>>> import numpy as np
>>> from numpy import linalg as LA
>>> np.set_printoptions(precision=1, suppress=True, linewidth=140)
>>> out = np.array([[1, 1], [1, -1]])
>>> rng = np.random.default_rng(1153)
>>> K = np.kron(out, np.kron(out, out))[rng.permutation(8)][:7]
>>> K
array([[ 1,  1,  1,  1,  1,  1,  1,  1],
       [ 1, -1,  1, -1, -1,  1, -1,  1],
       [ 1, -1, -1,  1, -1,  1,  1, -1],
       [ 1, -1,  1, -1,  1, -1,  1, -1],
       [ 1, -1, -1,  1,  1, -1, -1,  1],
       [ 1,  1,  1,  1, -1, -1, -1, -1],
       [ 1,  1, -1, -1,  1,  1, -1, -1]])
>>> vec = np.array([5, 4, 1, 2, 5, 3, 0, 1])
>>> print((K * vec).sum(axis=1))
[21 -1 -1  1  5  3 13]
>>> K @ np.ones(8)
array([8., 0., 0., 0., 0., 0., 0.])
>>> LA.norm(K @ vec) <= LA.norm(K, 2) * LA.norm(vec) + 1e-9
np.True_
>>> K * vec
array([[ 5,  4,  1,  2,  5,  3,  0,  1],
       [ 5, -4,  1, -2, -5,  3,  0,  1],
       [ 5, -4, -1,  2, -5,  3,  0, -1],
       [ 5, -4,  1, -2,  5, -3,  0, -1],
       [ 5, -4, -1,  2,  5, -3,  0,  1],
       [ 5,  4,  1,  2, -5, -3,  0, -1],
       [ 5,  4, -1, -2,  5,  3,  0, -1]])
>>> (K @ vec).argmax()
np.int64(0)
>>> np.einsum("ij,j->i", K, vec)
array([21, -1, -1,  1,  5,  3, 13])
>>> G = K.T @ K
>>> print((K @ K.T).shape)
(7, 7)
>>> np.diag(G)
array([7, 7, 7, 7, 7, 7, 7, 7])
>>> theta = np.radians(120)
>>> R = np.eye(8)
>>> R[6, 6] = R[3, 3] = np.cos(theta)
>>> R[6, 3], R[3, 6] = -np.sin(theta), np.sin(theta)
>>> print(R)
[[ 1.   0.   0.   0.   0.   0.   0.   0. ]
 [ 0.   1.   0.   0.   0.   0.   0.   0. ]
 [ 0.   0.   1.   0.   0.   0.   0.   0. ]
 [ 0.   0.   0.  -0.5  0.   0.   0.9  0. ]
 [ 0.   0.   0.   0.   1.   0.   0.   0. ]
 [ 0.   0.   0.   0.   0.   1.   0.   0. ]
 [ 0.   0.   0.  -0.9  0.   0.  -0.5  0. ]
 [ 0.   0.   0.   0.   0.   0.   0.   1. ]]
>>> out = K @ R.T
>>> np.allclose(LA.norm(K, axis=1), LA.norm(out, axis=1))
True
>>> np.abs(out - K).max(axis=0)
array([0. , 0. , 0. , 2.4, 0. , 0. , 2.4, 0. ])
>>> feats = np.load("arr.npy")
>>> feats
array([[3, 0, 0, 0, 0, 0],
       [1, 5, 0, 0, 0, 0],
       [1, 1, 1, 0, 0, 0],
       [2, 0, 0, 0, 0, 0],
       [3, 1, 3, 3, 5, 0],
       [5, 0, 0, 2, 4, 2]])
>>> vec = np.array([-7, 7, -4, 7, -1, -7])
>>> feats @ np.eye(6)[4]
array([0., 0., 0., 0., 5., 4.])
>>> LA.norm(feats @ vec) <= LA.norm(feats, 2) * LA.norm(vec) + 1e-9
np.True_
>>> feats @ (2 * vec)
array([-42,  56,  -8, -28, -20, -78])
>>> print(np.einsum("ij,j->i", feats, vec))
[-21  28  -4 -14 -10 -39]
>>> feats @ vec
array([-21,  28,  -4, -14, -10, -39])
>>> Uu, sv, Vh = LA.svd(feats)
>>> np.argmax(sv[:-1] / (sv[1:] + 1e-6)) + 1
np.int64(5)
>>> out = Uu[:, :5] @ np.diag(sv[:5]) @ Vh[:5]
>>> round(LA.norm(feats - out) / LA.norm(feats), 1)
np.float64(0.0)
>>> print(round(np.abs(feats - out).max(), 1))
0.0
>>> print(round(float(LA.norm(feats, 2) / LA.norm(feats)), 1))
0.8
>>> print(LA.cond(feats) > 100)
True
>>> LA.matrix_rank(feats, rtol=0.1)
np.int64(4)
>>> A = np.load("case0.npy")
>>> print(A)
[[-1.9 -3.9 -4.9 -2.3 -4.6 -0.6  2.   0.7 -0.7]
 [-1.8 -3.8 -4.8 -2.3 -4.6 -0.6  2.   0.7 -0.7]
 [ 5.3  3.3  2.3  0.1  0.2  4.2  2.   3.1 -3.1]
 [ 0.4 -1.6 -2.6 -1.5 -3.1  0.9  2.   1.5 -1.5]
 [ 4.4  2.4  1.4 -0.2 -0.4  3.6  2.   2.8 -2.8]
 [-1.4 -3.4 -4.4 -2.1 -4.3 -0.3  2.   0.9 -0.9]
 [ 0.3 -1.7 -2.7 -1.6 -3.1  0.9  2.   1.4 -1.4]
 [-0.4 -2.4 -3.4 -1.8 -3.6  0.4  2.   1.2 -1.2]
 [-0.1 -2.1 -3.1 -1.7 -3.4  0.6  2.   1.3 -1.3]
 [ 4.8  2.8  1.8 -0.1 -0.1  3.9  2.   2.9 -2.9]
 [ 5.7  3.7  2.7  0.2  0.5  4.5  2.   3.2 -3.2]
 [ 0.6 -1.4 -2.4 -1.5 -2.9  1.1  2.   1.5 -1.5]
 [ 4.5  2.5  1.5 -0.2 -0.4  3.6  2.   2.8 -2.8]
 [-0.4 -2.4 -3.4 -1.8 -3.6  0.4  2.   1.2 -1.2]
 [ 6.7  4.7  3.7  0.6  1.2  5.2  2.   3.6 -3.6]
 [-0.1 -2.1 -3.1 -1.7 -3.4  0.6  2.   1.3 -1.3]
 [-3.8 -5.8 -6.8 -2.9 -5.9 -1.9  2.   0.1 -0.1]
 [-0.2 -2.2 -3.2 -1.7 -3.5  0.5  2.   1.3 -1.3]
 [ 6.3  4.3  3.3  0.4  0.9  4.9  2.   3.4 -3.4]
 [ 1.6 -0.4 -1.4 -1.1 -2.3  1.7  2.   1.9 -1.9]
 [ 4.8  2.8  1.8 -0.1 -0.1  3.9  2.   2.9 -2.9]
 [ 2.1  0.1 -0.9 -1.  -1.9  2.1  2.   2.  -2. ]
 [ 1.7 -0.3 -1.3 -1.1 -2.2  1.8  2.   1.9 -1.9]
 [-0.1 -2.1 -3.1 -1.7 -3.4  0.6  2.   1.3 -1.3]
 [-1.4 -3.4 -4.4 -2.1 -4.3 -0.3  2.   0.9 -0.9]
 [ 2.   0.  -1.  -1.  -2.   2.   2.   2.  -2. ]
 [ 2.2  0.2 -0.8 -0.9 -1.9  2.1  2.   2.1 -2.1]
 [ 0.6 -1.4 -2.4 -1.5 -2.9  1.1  2.   1.5 -1.5]]
>>> # row 13 repeats row 7
>>> rk = LA.matrix_rank(A)
>>> rk
np.int64(4)
>>> N = LA.svd(A)[2][rk:].T
>>> print(N.shape)
(9, 5)
>>> np.allclose(A @ N, 0)
True
>>> r0 = np.array([2, -2, -3, -1, 1, -2]) + 0.5
>>> F = np.outer(r0, r0) / (r0 @ r0)
>>> print(F.round(1) + 0)
[[ 0.3 -0.2 -0.3 -0.1  0.2 -0.2]
 [-0.2  0.1  0.2  0.  -0.1  0.1]
 [-0.3  0.2  0.3  0.1 -0.2  0.2]
 [-0.1  0.   0.1  0.   0.   0. ]
 [ 0.2 -0.1 -0.2  0.   0.1 -0.1]
 [-0.2  0.1  0.2  0.  -0.1  0.1]]
>>> # a projection of rank 1
>>> Uu, sv, Vh = LA.svd(F)
>>> V = Vh[:(sv > 1e-8).sum()]
>>> vec = F[1] + 5 * F[2] + rng.integers(2) * np.eye(6)[5]
>>> vec
array([-1.8,  1.1,  1.8,  0.4, -1.1,  2.1])
>>> np.allclose(V.T @ V @ vec, vec)
False
>>> print(LA.matrix_rank(np.vstack([F, vec])))
2
>>> np.round(LA.norm(vec - V.T @ V @ vec), 1)
np.float64(0.9)
>>> t3 = np.stack([F, 3 * F, F[::-1]])
>>> LA.norm(t3, axis=(1, 2))
array([1., 3., 1.])
>>> (t3 @ F.T).shape
(3, 6, 6)
>>> t3.sum(axis=0)
array([[ 1.1, -0.7, -1.1, -0.2,  0.7, -0.7],
       [-0.6,  0.3,  0.6,  0.1, -0.3,  0.3],
       [-1.3,  0.8,  1.3,  0.3, -0.8,  0.8],
       [-0.6,  0.3,  0.6,  0.1, -0.3,  0.3],
       [ 0.6, -0.3, -0.6, -0.1,  0.3, -0.3],
       [-0.4,  0.3,  0.4,  0.1, -0.3,  0.3]])
>>> t3.shape
(3, 6, 6)
>>> np.round(F @ LA.pinv(F) @ F, 1) + 0
array([[ 0.3, -0.2, -0.3, -0.1,  0.2, -0.2],
       [-0.2,  0.1,  0.2,  0. , -0.1,  0.1],
       [-0.3,  0.2,  0.3,  0.1, -0.2,  0.2],
       [-0.1,  0. ,  0.1,  0. ,  0. ,  0. ],
       [ 0.2, -0.1, -0.2,  0. ,  0.1, -0.1],
       [-0.2,  0.1,  0.2,  0. , -0.1,  0.1]])
>>> round(np.trace(LA.pinv(F) @ F), 1)
np.float64(1.0)
>>> LA.lstsq(F[:-1].T, F[-1])[2]
np.int32(1)
>>> np.allclose(F[:-1].T @ LA.lstsq(F[:-1].T, F[-1])[0], F[-1])
True
>>> LA.matrix_rank(A, rtol=0.1)
np.int64(2)
>>> vec = np.array([-1, -1, -3, -3, 2, -2])
>>> F @ F @ vec
array([ 1.8, -1.1, -1.8, -0.4,  1.1, -1.1])
>>> J = np.loadtxt("sample4.csv", delimiter=",")
>>> J
array([[ 1.4,  0. , -0.8,  1.2, -0.4, -0.9,  1.8],
       [ 1.2,  2. , -0.4, -0.6,  0.8,  0.4, -0.9],
       [ 0.8,  0.1,  1.3, -1.3, -2.3, -0.2,  0. ],
       [ 0.6,  1.2, -1.3,  2.3,  1.4,  0.6, -0.5],
       [-0.1, -0.8, -0.9,  0.2,  0. ,  0.9,  1. ],
       [ 1.5,  0. , -1.3, -0.2,  1.4,  0. ,  0.3],
       [ 0.2, -0.2, -1.4, -0.6,  0. ,  0. , -0.1],
       [ 0.2, -0.1,  0.8, -0.5, -0.5,  0.7, -1. ],
       [-0.5,  0.7,  1.2,  1.2, -0.1, -1. , -1.8],
       [-0.6, -0.3, -0.3,  1.7,  1.1,  0.6, -0.3],
       [ 0.1, -0.3,  0.7, -0.6, -0.6,  0.3, -1.5],
       [-0.2,  0.6,  1.2, -0.8, -0.4, -2.8,  0.9],
       [ 1.9,  0.5, -0.1,  1.4, -1. ,  0.3,  0.9],
       [ 0.5, -0.3, -0.4, -2.1, -2.3, -1.1,  1.3]])
>>> lab = J[:, 4] > np.median(J[:, 4])
>>> r0 = J[lab].mean(axis=0) - J[~lab].mean(axis=0)
>>> ((J - J.mean(axis=0)) @ r0 > 0).astype(int)
array([0, 1, 0, 1, 1, 1, 1, 0, 1, 1, 0, 0, 0, 0])
>>> print(np.argsort(-np.abs(r0).round(6), kind="stable"))
[4 2 3 5 6 0 1]
>>> lab.astype(int)
array([0, 1, 0, 1, 1, 1, 1, 0, 1, 1, 0, 0, 0, 0])
>>> r0
array([-0.3,  0.3, -1. ,  1. ,  1.7,  0.7, -0.7])
>>> Uu, sv, Vh = LA.svd(J, full_matrices=False)
>>> Uu.shape, sv.shape, Vh.shape
((14, 7), (7,), (7, 7))
>>> np.abs(Uu[:, 0]).round(6).argmax()
np.int64(13)
>>> print(np.round(Vh @ Vh.T, 1) + 0)
[[1. 0. 0. 0. 0. 0. 0.]
 [0. 1. 0. 0. 0. 0. 0.]
 [0. 0. 1. 0. 0. 0. 0.]
 [0. 0. 0. 1. 0. 0. 0.]
 [0. 0. 0. 0. 1. 0. 0.]
 [0. 0. 0. 0. 0. 1. 0.]
 [0. 0. 0. 0. 0. 0. 1.]]
>>> print(np.round(Uu.T @ Uu, 1) + 0)
[[1. 0. 0. 0. 0. 0. 0.]
 [0. 1. 0. 0. 0. 0. 0.]
 [0. 0. 1. 0. 0. 0. 0.]
 [0. 0. 0. 1. 0. 0. 0.]
 [0. 0. 0. 0. 1. 0. 0.]
 [0. 0. 0. 0. 0. 1. 0.]
 [0. 0. 0. 0. 0. 0. 1.]]
>>> np.allclose(Uu * sv @ Vh, J)
True
>>> vec = np.array([2, 1, 4, 0, 1, 1, 4])
>>> y = J @ vec
>>> print(np.round(LA.solve(J.T @ J, J.T @ y), 1) + 0)
[2. 1. 4. 0. 1. 1. 4.]
>>> y
array([ 5.5,  0.4,  4.4, -2.8,  0.3,  0.4, -5.8, -0.3, -3.8, -2.2, -3.6,  5.4,  6.8,  0.9])
>>> y = y + 0.3 * rng.normal(size=14)
>>> y.round(1) + 0
array([ 4.8,  0.4,  4.5, -2.6,  0.4,  0.2, -6.4,  0. , -3.8, -2.7, -3.9,  5.5,  6.7,  0.7])
>>> beta, *_ = LA.lstsq(J, y)
>>> np.round(J.T @ (y - J @ beta), 1) + 0
array([0., 0., 0., 0., 0., 0., 0.])
>>> M = np.vander(np.arange(13) - 2, 4, increasing=True)
>>> M
array([[   1,   -2,    4,   -8],
       [   1,   -1,    1,   -1],
       [   1,    0,    0,    0],
       [   1,    1,    1,    1],
       [   1,    2,    4,    8],
       [   1,    3,    9,   27],
       [   1,    4,   16,   64],
       [   1,    5,   25,  125],
       [   1,    6,   36,  216],
       [   1,    7,   49,  343],
       [   1,    8,   64,  512],
       [   1,    9,   81,  729],
       [   1,   10,  100, 1000]])
>>> # column 3 is much longer than the rest
>>> vec = np.array([-3, 5, -1, 4])
>>> y = M @ vec
>>> LA.solve(M.T @ M, M.T @ y)
array([-3.,  5., -1.,  4.])
>>> y
array([ -49,  -13,   -3,    5,   35,  111,  257,  497,  855, 1355, 2021, 2877, 3947])
>>> np.round(LA.pinv(M) @ M, 1) + 0
array([[1., 0., 0., 0.],
       [0., 1., 0., 0.],
       [0., 0., 1., 0.],
       [0., 0., 0., 1.]])
>>> y = y + 0.3 * rng.normal(size=13)
>>> print(y)
[ -49.   -12.7   -2.6    4.8   35.1  111.   257.3  496.8  854.9 1354.7 2021.  2876.8 3946.8]
>>> beta, *_ = LA.lstsq(M, y)
>>> np.round(M.T @ (y - M @ beta), 1) + 0
array([0., 0., 0., 0.])
>>> np.round(LA.norm(y - M @ beta), 1)
np.float64(0.6)
>>> [round(float(LA.norm(LA.solve(M.T @ M + lam * np.eye(4), M.T @ y))), 2) for lam in (0, 1, 10, 100)]
[7.08, 6.69, 5.14, 4.0]
>>> beta
array([-2.8,  5. , -1. ,  4. ])
